$ python -q
>>> import numpy as np
>>> np.set_printoptions(precision=3, suppress=True, linewidth=100)
>>> X = np.load("x.npy")
>>> X
array([[ 1.669, -0.279, -2.839, -1.084, -0.607, -1.118, -1.678,  1.801, -1.566],
       [ 1.657,  0.164, -1.855, -1.105,  0.078, -0.658, -1.449,  1.835, -1.17 ],
       [-3.714,  0.676,  6.663,  2.328, -0.223,  2.459,  4.473, -4.608,  3.706],
       [ 0.167,  0.129,  0.223,  0.138,  0.289,  0.377, -0.087,  0.325, -0.163],
       [-3.402,  0.993,  6.183,  1.296, -0.137,  2.191,  4.398, -4.34 ,  3.52 ],
       [ 3.898, -0.986, -5.516, -1.912,  0.092, -2.627, -4.051,  3.657, -4.209],
       [-1.13 ,  0.031,  1.286,  0.607, -0.042,  0.635,  1.278, -1.041,  0.95 ],
       [-3.822,  0.323,  5.877,  1.681, -0.228,  2.094,  4.771, -4.232,  3.894],
       [-3.826,  0.689,  6.219,  1.903, -0.147,  2.465,  4.432, -4.308,  4.455],
       [-0.025, -0.734, -0.917, -0.698,  0.21 , -0.203, -1.043,  0.613, -0.778],
       [-2.127,  0.291,  3.89 ,  1.009, -0.324,  1.57 ,  2.528, -2.51 ,  2.446],
       [ 1.691, -0.249, -1.954, -1.047, -0.214, -0.27 , -1.653,  1.67 , -1.354],
       [ 1.159,  0.089, -1.015, -0.4  ,  0.515,  0.016, -1.169,  1.492, -0.998],
       [-3.124,  0.696,  4.765,  1.18 , -0.175,  1.685,  3.702, -3.603,  3.604],
       [ 0.764, -0.482, -1.217, -0.841,  0.167, -0.732, -0.648,  0.25 , -0.473],
       [-2.835,  0.408,  4.913,  1.509,  0.013,  2.296,  3.55 , -3.538,  2.96 ],
       [-1.557,  0.109,  2.697,  1.396,  0.372,  0.988,  1.259, -1.647,  1.575],
       [-0.217,  0.21 ,  0.123,  0.369, -0.202,  0.017, -0.159,  0.108, -0.201],
       [-1.935,  0.023,  1.867,  1.012,  1.138,  1.147,  2.023, -1.537,  1.624],
       [-3.557,  0.453,  5.534,  2.088, -0.033,  2.36 ,  4.894, -3.709,  3.807],
       [-0.887, -0.262,  0.852,  0.125,  0.033,  0.015,  0.353, -0.551,  1.2  ],
       [ 2.388, -0.268, -3.604, -0.955,  0.623, -1.469, -2.515,  1.871, -2.321],
       [-0.928,  0.496,  2.644, -0.235,  0.573,  0.773,  1.665, -1.959,  1.108],
       [-0.966,  0.123,  1.252,  0.769,  0.063,  0.859,  1.412, -0.477,  0.706],
       [ 0.855, -0.254, -1.144, -0.764, -1.055,  0.284, -0.792,  0.566, -0.64 ],
       [-3.652,  1.001,  6.081,  1.973, -0.064,  2.649,  4.476, -3.638,  4.052],
       [ 1.459, -0.181, -2.615, -1.286,  0.07 , -0.908, -1.604,  1.544, -1.208],
       [ 3.264,  0.235, -4.43 , -1.41 , -0.255, -2.638, -3.124,  3.242, -2.954],
       [-0.529, -0.865,  0.979,  0.235,  0.098,  0.89 ,  0.815, -0.675,  0.899],
       [-0.432, -0.207,  1.483,  0.441, -0.04 ,  0.594,  0.367, -1.353,  0.203],
       [ 1.192, -0.291, -2.443, -0.465,  0.195, -1.027, -2.253,  1.68 , -1.586],
       [ 2.146, -0.542, -5.215, -1.567, -0.539, -2.401, -3.38 ,  3.346, -3.366],
       [ 0.995, -0.455, -0.777, -0.37 , -0.459, -0.864, -1.398,  1.088, -1.111],
       [-0.148, -0.052,  0.325, -0.151, -0.126,  0.162,  0.063, -0.261,  0.024],
       [ 2.035,  0.208, -3.303, -0.981, -0.187, -1.188, -2.728,  2.538, -2.848],
       [ 0.334,  0.112,  0.088,  0.077, -0.313,  0.002,  0.053,  0.243, -0.343]])
>>> B = np.c_[X[:, :2] @ np.array([[6, 7], [4, 4]]), np.array([2, -2, -1, -1, -1, -2, 1, 2, 0, 0, -2, -2, 1, 1, 0, -2, -1, 2, 1, 0, -2, 0, 2, 2, -1, 1, -2, 0, 2, 2, -2, 2, 0, 2, 0, 1])]
>>> B
array([[  8.898,  10.567,   2.   ],
       [ 10.598,  12.255,  -2.   ],
       [-19.58 , -23.294,  -1.   ],
       [  1.518,   1.685,  -1.   ],
       [-16.44 , -19.842,  -1.   ],
       [ 19.444,  23.342,  -2.   ],
       [ -6.656,  -7.786,   1.   ],
       [-21.64 , -25.462,   2.   ],
       [-20.2  , -24.026,   0.   ],
       [ -3.086,  -3.111,   0.   ],
       [-11.598, -13.725,  -2.   ],
       [  9.15 ,  10.841,  -2.   ],
       [  7.31 ,   8.469,   1.   ],
       [-15.96 , -19.084,   1.   ],
       [  2.656,   3.42 ,   0.   ],
       [-15.378, -18.213,  -2.   ],
       [ -8.906, -10.463,  -1.   ],
       [ -0.462,  -0.679,   2.   ],
       [-11.518, -13.453,   1.   ],
       [-19.53 , -23.087,   0.   ],
       [ -6.37 ,  -7.257,  -2.   ],
       [ 13.256,  15.644,   0.   ],
       [ -3.584,  -4.512,   2.   ],
       [ -5.304,  -6.27 ,   2.   ],
       [  4.114,   4.969,  -1.   ],
       [-17.908, -21.56 ,   1.   ],
       [  8.03 ,   9.489,  -2.   ],
       [ 20.524,  23.788,   0.   ],
       [ -6.634,  -7.163,   2.   ],
       [ -3.42 ,  -3.852,   2.   ],
       [  5.988,   7.18 ,  -2.   ],
       [ 10.708,  12.854,   2.   ],
       [  4.15 ,   5.145,   0.   ],
       [ -1.096,  -1.244,   2.   ],
       [ 13.042,  15.077,   0.   ],
       [  2.452,   2.786,   1.   ]])
>>> np.round(np.linalg.norm(B - X @ np.linalg.lstsq(X, B)[0], axis=0), 3) + 0
array([0.   , 0.   , 7.898])
>>> np.linalg.norm(np.linalg.qr(X)[0].T @ B, axis=0) ** 2 / ((B ** 2).sum(axis=0) + 1e-12)
array([1.  , 1.  , 0.21])
>>> np.linalg.matrix_rank(B)
np.int64(3)
>>> hat = B @ np.linalg.solve(B.T @ B, B.T)
>>> round(float(np.trace(hat)), 3)
3.0
>>> np.round(np.linalg.eigvalsh(hat), 3) + 0
array([0., 0., 0., 0., 0., 0., 0., 0., 0., 0., 0., 0., 0., 0., 0., 0., 0., 0., 0., 0., 0., 0., 0.,
       0., 0., 0., 0., 0., 0., 0., 0., 0., 0., 1., 1., 1.])
>>> hat @ B[:, 1]
array([ 10.567,  12.255, -23.294,   1.685, -19.842,  23.342,  -7.786, -25.462, -24.026,  -3.111,
       -13.725,  10.841,   8.469, -19.084,   3.42 , -18.213, -10.463,  -0.679, -13.453, -23.087,
        -7.257,  15.644,  -4.512,  -6.27 ,   4.969, -21.56 ,   9.489,  23.788,  -7.163,  -3.852,
         7.18 ,  12.854,   5.145,  -1.244,  15.077,   2.786])
>>> q, vecs = np.linalg.qr(X[:, :1])[0], np.linalg.qr(X[:, 1:])[0]
>>> s = np.linalg.svd(q.T @ vecs, compute_uv=False)
>>> round(np.linalg.norm(q @ q.T - vecs @ vecs.T, 2), 3)
np.float64(1.0)
>>> s
array([0.992])
>>> u = np.array([-2, 1])
>>> np.convolve(X[21], u)
array([-4.776,  2.924,  6.94 , -1.694, -2.201,  3.561,  3.561, -6.257,  6.513, -2.321])
>>> np.polyval(u, X[21])
array([-3.776,  1.536,  8.208,  2.91 , -0.246,  3.938,  6.03 , -2.742,  5.642])
>>> m1 = np.load("mat.npy")
>>> m1
array([[-0.253,  0.107,  0.388,  0.272, -0.013, -0.837],
       [-0.455, -0.317, -0.729,  0.361,  0.123, -0.125],
       [ 0.708,  0.333, -0.382,  0.401, -0.186, -0.216],
       [-0.405,  0.41 , -0.084,  0.004, -0.799,  0.149],
       [-0.152,  0.242,  0.318,  0.736,  0.257,  0.459],
       [-0.202,  0.742, -0.253, -0.307,  0.496, -0.068]])
>>> # columns are unit length and at right angles
>>> round(float(m1[:, 3] @ m1[:, 4]), 3)
-0.0
>>> np.round(m1.T @ m1, 3) + 0
array([[1., 0., 0., 0., 0., 0.],
       [0., 1., 0., 0., 0., 0.],
       [0., 0., 1., 0., 0., 0.],
       [0., 0., 0., 1., 0., 0.],
       [0., 0., 0., 0., 1., 0.],
       [0., 0., 0., 0., 0., 1.]])
>>> np.linalg.norm(m1, axis=0)
array([1., 1., 1., 1., 1., 1.])
>>> np.linalg.pinv(m1)
array([[-0.253, -0.455,  0.708, -0.405, -0.152, -0.202],
       [ 0.107, -0.317,  0.333,  0.41 ,  0.242,  0.742],
       [ 0.388, -0.729, -0.382, -0.084,  0.318, -0.253],
       [ 0.272,  0.361,  0.401,  0.004,  0.736, -0.307],
       [-0.013,  0.123, -0.186, -0.799,  0.257,  0.496],
       [-0.837, -0.125, -0.216,  0.149,  0.459, -0.068]])
>>> np.round(m1 @ m1.T, 3) + 0
array([[1., 0., 0., 0., 0., 0.],
       [0., 1., 0., 0., 0., 0.],
       [0., 0., 1., 0., 0., 0.],
       [0., 0., 0., 1., 0., 0.],
       [0., 0., 0., 0., 1., 0.],
       [0., 0., 0., 0., 0., 1.]])
>>> np.linalg.svd(m1, compute_uv=False)
array([1., 1., 1., 1., 1., 1.])
>>> m1.sum(axis=0)
array([-0.759,  1.517, -0.743,  1.466, -0.123, -0.639])
>>> np.sort(np.abs(np.linalg.eigvals(m1)))
array([1., 1., 1., 1., 1., 1.])
>>> np.round(np.trace(m1), 3)
np.float64(-0.76)
>>> round(float(np.linalg.det(m1)), 3)
-1.0
>>> E = np.load("a.npy")
>>> E
array([[-5.004,  4.008,  3.995, -5.037,  5.021],
       [-5.003,  3.992,  4.008, -4.987,  5.019],
       [-4.993,  4.016,  3.983, -4.987,  5.012],
       [-5.012,  3.968,  4.024, -5.   ,  5.034],
       [-4.995,  3.997,  4.031, -4.998,  4.982],
       [-5.004,  3.979,  3.973, -5.007,  4.989],
       [-4.997,  2.032,  0.998,  3.992, -4.01 ],
       [-4.963,  1.957,  0.992,  4.016, -4.005],
       [-5.02 ,  2.025,  0.993,  4.027, -4.004],
       [-5.017,  2.004,  1.017,  4.042, -4.02 ],
       [-4.995,  1.983,  0.988,  3.992, -4.002],
       [-5.044,  2.024,  1.005,  4.043, -4.027]])
>>> cen = (E - E.mean(axis=0)) / E.std(axis=0)
>>> cen.std(axis=0)
array([1., 1., 1., 1., 1.])
>>> c = np.linalg.lstsq(np.delete(cen, 0, axis=1), cen[:, 0])[0]
>>> c
array([-23.767, -16.686, -69.277, -28.717])
>>> np.abs(c).argmax()
np.int64(2)
>>> round(1 - np.var(cen[:, 0] - np.delete(cen, 0, axis=1) @ c), 3)
np.float64(0.438)
>>> q, r_ = np.linalg.qr(E)
>>> np.abs(np.diag(r_))
array([17.334,  3.45 ,  0.122,  0.151,  0.065])
>>> np.round(np.trace(q @ q.T), 3)
np.float64(5.0)
>>> r_
array([[ 17.334, -10.387,  -8.66 ,   1.698,  -1.722],
       [  0.   ,  -3.45 ,  -5.205,  15.624, -15.622],
       [  0.   ,   0.   ,   0.122,  -0.252,   0.27 ],
       [  0.   ,   0.   ,   0.   ,  -0.151,   0.132],
       [  0.   ,   0.   ,   0.   ,   0.   ,   0.065]])
>>> np.allclose(r_.T @ r_, E.T @ E)
True
>>> q @ r_
array([[-5.004,  4.008,  3.995, -5.037,  5.021],
       [-5.003,  3.992,  4.008, -4.987,  5.019],
       [-4.993,  4.016,  3.983, -4.987,  5.012],
       [-5.012,  3.968,  4.024, -5.   ,  5.034],
       [-4.995,  3.997,  4.031, -4.998,  4.982],
       [-5.004,  3.979,  3.973, -5.007,  4.989],
       [-4.997,  2.032,  0.998,  3.992, -4.01 ],
       [-4.963,  1.957,  0.992,  4.016, -4.005],
       [-5.02 ,  2.025,  0.993,  4.027, -4.004],
       [-5.017,  2.004,  1.017,  4.042, -4.02 ],
       [-4.995,  1.983,  0.988,  3.992, -4.002],
       [-5.044,  2.024,  1.005,  4.043, -4.027]])
>>> C = E[[0, 6]].astype(float)
>>> for _ in range(4):
...     z = np.linalg.norm(E[:, None] - C, axis=-1).argmin(axis=1)
...     C = np.array([E[z == j].mean(axis=0) for j in range(2)])
... 
>>> z
array([0, 0, 0, 0, 0, 0, 1, 1, 1, 1, 1, 1])
>>> C[1] - C[0]
array([-0.004, -1.989, -3.004,  9.021, -9.021])
>>> np.abs(C[1] - C[0]).argmax()
np.int64(3)
>>> C
array([[-5.002,  3.993,  4.002, -5.003,  5.01 ],
       [-5.006,  2.004,  0.999,  4.019, -4.011]])
>>> np.bincount(z)
array([6, 6])
